% ipython --no-banner

In [1]: import numpy as np

In [2]: np.set_printoptions(precision=3, suppress=True, linewidth=140, floatmode="fixed")

In [3]: data = np.load("case5.npy")

In [4]: data
Out[4]: 
array([[ 1.300,  0.100,  2.300,  0.300, -0.400,  0.672, -0.600],
       [-0.900, -0.800,  0.600, -1.900, -0.100, -3.832, -0.600],
       [-0.100,  0.500,  0.000,  1.700, -0.800,  3.333,  0.300],
       [-0.800, -0.800, -0.100, -1.100, -0.400, -2.266, -0.400],
       [ 0.400,  0.800,  0.200, -0.600, -1.900, -1.204,  0.000],
       [ 1.000,  1.000,  0.800,  1.600, -0.700,  3.118,  0.500],
       [-0.200,  0.200,  2.100,  1.500,  1.000,  2.928, -1.700],
       [ 0.600, -0.600,  0.000,  0.500,  1.300,  0.844,  0.200],
       [-0.100,  0.500,  0.000, -0.600,  0.600, -1.240, -0.200],
       [-1.100, -1.400,  0.800,  0.100,  0.800,  0.190,  1.200],
       [-0.100,  0.800,  0.300, -1.600, -1.300, -3.260, -2.000],
       [ 0.900, -0.200, -1.100, -0.500,  1.200, -1.035, -0.100],
       [ 0.300, -1.600, -1.500, -0.100, -0.700, -0.291, -0.500],
       [-0.700,  0.100,  0.200, -1.500, -0.200, -3.036, -1.400],
       [ 0.700,  0.200,  0.400, -1.700,  0.200, -3.516,  1.200],
       [ 0.800, -0.200,  0.900,  0.500, -0.900,  0.996, -1.400],
       [ 0.800, -0.700, -1.500,  0.000,  0.100,  0.032, -1.300],
       [ 0.500,  1.500,  1.400,  0.100,  0.200,  0.184,  0.700],
       [-2.000,  0.100,  0.500, -1.100,  1.000, -2.076,  0.200],
       [ 0.900,  1.300, -1.100,  0.100,  0.600,  0.245,  0.100],
       [-0.400, -0.300, -1.900, -0.700, -0.300, -1.412, -1.100],
       [ 0.900, -1.400, -0.100,  2.200,  0.000,  4.373,  0.600],
       [-0.900,  0.200,  1.700, -0.800,  1.200, -1.656,  0.800],
       [-0.100,  0.800, -0.600, -0.900,  0.400, -1.740,  0.700],
       [-0.900, -1.600, -0.400, -1.500,  0.700, -3.118, -0.700],
       [-0.700,  1.200, -0.200,  0.400,  0.200,  0.818,  0.700],
       [ 1.300,  0.800,  0.600,  0.100, -0.100,  0.277,  1.600],
       [ 1.000,  1.800, -0.200,  0.000,  0.300,  0.087, -1.000]])

In [5]: x = np.array([7, 5, 3, -2, -3, -1, 9])

In [6]: (data @ x).argmax()
Out[6]: np.int64(26)

In [7]: np.linalg.norm(data @ x) <= np.linalg.norm(data, 2) * np.linalg.norm(x) + 1e-9
Out[7]: np.True_

In [8]: P = data @ np.linalg.solve(data.T @ data, data.T)

In [9]: np.round(np.linalg.eigvalsh(P), 3) + 0
Out[9]: 
array([0.000, 0.000, 0.000, 0.000, 0.000, 0.000, 0.000, 0.000, 0.000, 0.000, 0.000, 0.000, 0.000, 0.000, 0.000, 0.000, 0.000, 0.000, 0.000,
       0.000, 0.000, 1.000, 1.000, 1.000, 1.000, 1.000, 1.000, 1.000])

In [10]: A = np.load("dump.npy")

In [11]: print(A)
[[ 1 -2  1 -2  1 -2]
 [-1 -2 -1 -2 -1 -2]
 [-2 -1 -2 -1 -2 -1]
 [ 1 -2  1 -2  1 -2]
 [-1 -2 -1 -2 -1 -2]
 [-2 -1 -2 -1 -2 -1]]

In [12]: # null space of dimension 4

In [13]: A @ np.linalg.pinv(A) @ A
Out[13]: 
array([[ 1.000, -2.000,  1.000, -2.000,  1.000, -2.000],
       [-1.000, -2.000, -1.000, -2.000, -1.000, -2.000],
       [-2.000, -1.000, -2.000, -1.000, -2.000, -1.000],
       [ 1.000, -2.000,  1.000, -2.000,  1.000, -2.000],
       [-1.000, -2.000, -1.000, -2.000, -1.000, -2.000],
       [-2.000, -1.000, -2.000, -1.000, -2.000, -1.000]])

In [14]: np.allclose(A[:-1].T @ np.linalg.lstsq(A[:-1].T, A[-1])[0], A[-1])
Out[14]: True

In [15]: B = A[0, 0] * A[1:] - np.outer(A[1:, 0], A[0])

In [16]: B
Out[16]: 
array([[ 0, -4,  0, -4,  0, -4],
       [ 0, -5,  0, -5,  0, -5],
       [ 0,  0,  0,  0,  0,  0],
       [ 0, -4,  0, -4,  0, -4],
       [ 0, -5,  0, -5,  0, -5]])

In [17]: A[:, 0] / A[0, 0]
Out[17]: array([ 1.000, -1.000, -2.000,  1.000, -1.000, -2.000])

In [18]: rng = np.random.default_rng(34154)

In [19]: idx = rng.permutation(6)

In [20]: idx
Out[20]: array([5, 0, 3, 2, 4, 1])

In [21]: B = A[idx][:, idx]

In [22]: np.allclose(B, A)
Out[22]: False

In [23]: np.round(np.sort(np.abs(np.linalg.eigvals(B))), 3) + 0
Out[23]: array([0.000, 0.000, 0.000, 0.000, 0.000, 7.000])

In [24]: print(np.diag(B))
[-1  1 -2 -2 -1 -2]

In [25]: round(np.linalg.det(B), 3), round(float(np.linalg.det(A[idx])), 3)
Out[25]: (np.float64(0.0), 0.0)

In [26]: th = np.radians(90)

In [27]: r_ = np.eye(6)

In [28]: r_[2, 2] = r_[3, 3] = np.cos(th)

In [29]: r_[2, 3], r_[3, 2] = -np.sin(th), np.sin(th)

In [30]: r_.round(3) + 0
Out[30]: 
array([[ 1.000,  0.000,  0.000,  0.000,  0.000,  0.000],
       [ 0.000,  1.000,  0.000,  0.000,  0.000,  0.000],
       [ 0.000,  0.000,  0.000, -1.000,  0.000,  0.000],
       [ 0.000,  0.000,  1.000,  0.000,  0.000,  0.000],
       [ 0.000,  0.000,  0.000,  0.000,  1.000,  0.000],
       [ 0.000,  0.000,  0.000,  0.000,  0.000,  1.000]])

In [31]: B = A @ r_.T

In [32]: np.round(np.linalg.svd(A, compute_uv=False), 3) + 0, np.round(np.linalg.svd(B, compute_uv=False), 3) + 0
Out[32]: 
(array([7.746, 5.477, 0.000, 0.000, 0.000, 0.000]),
 array([7.746, 5.477, 0.000, 0.000, 0.000, 0.000]))

In [33]: print(np.abs(B - A).max(axis=0))
[0.000 0.000 3.000 3.000 0.000 0.000]

In [34]: np.allclose(np.linalg.norm(A, axis=1), np.linalg.norm(B, axis=1))
Out[34]: True

In [35]: feats = np.load("m.npy")

In [36]: feats
Out[36]: 
array([[2, 0, 0, 2, 0, 0],
       [1, 0, 0, 0, 2, 0],
       [0, 0, 2, 0, 0, 0],
       [0, 1, 0, 0, 0, 0]])

In [37]: C = data[[5, 12]].astype(float)

In [38]: for _ in range(4):
    ...:     idx = np.linalg.norm(data[:, None] - C, axis=-1).argmin(axis=1)
    ...:     C = np.array([data[idx == j].mean(axis=0) for j in range(2)])
    ...: 

In [39]: idx
Out[39]: array([0, 1, 0, 1, 1, 0, 0, 0, 1, 1, 1, 1, 1, 1, 1, 0, 1, 0, 1, 0, 1, 0, 1, 1, 1, 0, 0, 0])

In [40]: C[1] - C[0]
Out[40]: array([-0.915, -0.760, -0.692, -1.656,  0.023, -3.331, -0.263])

In [41]: B = feats / np.sqrt((feats ** 2).mean(axis=1, keepdims=True))

In [42]: np.linalg.norm(B, axis=1)
Out[42]: array([2.449, 2.449, 2.449, 2.449])

In [43]: np.linalg.matrix_rank(B) == np.linalg.matrix_rank(feats)
Out[43]: np.True_

In [44]: np.linalg.matrix_rank(feats - feats.mean(axis=1, keepdims=True))
Out[44]: np.int64(4)

In [45]: np.linalg.norm(feats, axis=1).argmax()
Out[45]: np.int64(0)

In [46]: np.round(np.linalg.norm(feats[3] - feats[0]), 3)
Out[46]: np.float64(3.0)

In [47]: feats[3] @ feats[0]
Out[47]: np.int64(0)

In [48]: feats.mean(axis=0)
Out[48]: array([0.750, 0.250, 0.500, 0.500, 0.500, 0.000])

In [49]: np.diff(feats, axis=0)
Out[49]: 
array([[-1,  0,  0, -2,  2,  0],
       [-1,  0,  2,  0, -2,  0],
       [ 0,  1, -2,  0,  0,  0]])

In [50]: print(feats.shape)
(4, 6)

In [51]: np.linalg.matrix_rank(feats)
Out[51]: np.int64(4)

In [52]: B = np.array([[3, -3], [0, -1], [-1, -1], [1, 0], [2, 2], [3, 0]])

In [53]: np.linalg.matrix_rank(np.vstack([feats, B.T]))
Out[53]: np.int64(6)

In [54]: np.einsum("ij,ij->i", feats, feats)
Out[54]: array([8, 5, 4, 1])

In [55]: feats @ B
Out[55]: 
array([[ 8, -6],
       [ 7,  1],
       [-2, -2],
       [ 0, -1]])

In [56]: np.einsum("ij->j", feats)
Out[56]: array([3, 1, 2, 2, 2, 0])

In [57]: np.linalg.matrix_rank(feats @ B)
Out[57]: np.int64(2)

In [58]: B.T @ feats.T
Out[58]: 
array([[ 8,  7, -2,  0],
       [-6,  1, -2, -1]])

In [59]: r0 = np.array([-9, -6, -3, 2, -2, -4, -4])

In [60]: F = r0[np.abs(np.subtract.outer(np.arange(7), np.arange(7)))]

In [61]: F
Out[61]: 
array([[-9, -6, -3,  2, -2, -4, -4],
       [-6, -9, -6, -3,  2, -2, -4],
       [-3, -6, -9, -6, -3,  2, -2],
       [ 2, -3, -6, -9, -6, -3,  2],
       [-2,  2, -3, -6, -9, -6, -3],
       [-4, -2,  2, -3, -6, -9, -6],
       [-4, -4, -2,  2, -3, -6, -9]])

In [62]: B = np.array([[-1, -1], [-1, 6], [7, 2], [-7, 4], [-3, 8], [-4, 2], [-8, 3]])

In [63]: print(np.einsum("ij->j", F))
[-26 -28 -27 -23 -27 -28 -26]

In [64]: np.einsum("ik,kj->ij", F, B)
Out[64]: 
array([[  34,  -61],
       [  28,  -72],
       [   5, -101],
       [  36, -116],
       [  96, -109],
       [ 143, -100],
       [  85,  -79]])

In [65]: np.linalg.matrix_rank(F @ B)
Out[65]: np.int64(2)

In [66]: np.vstack([F, B.T]).shape
Out[66]: (9, 7)
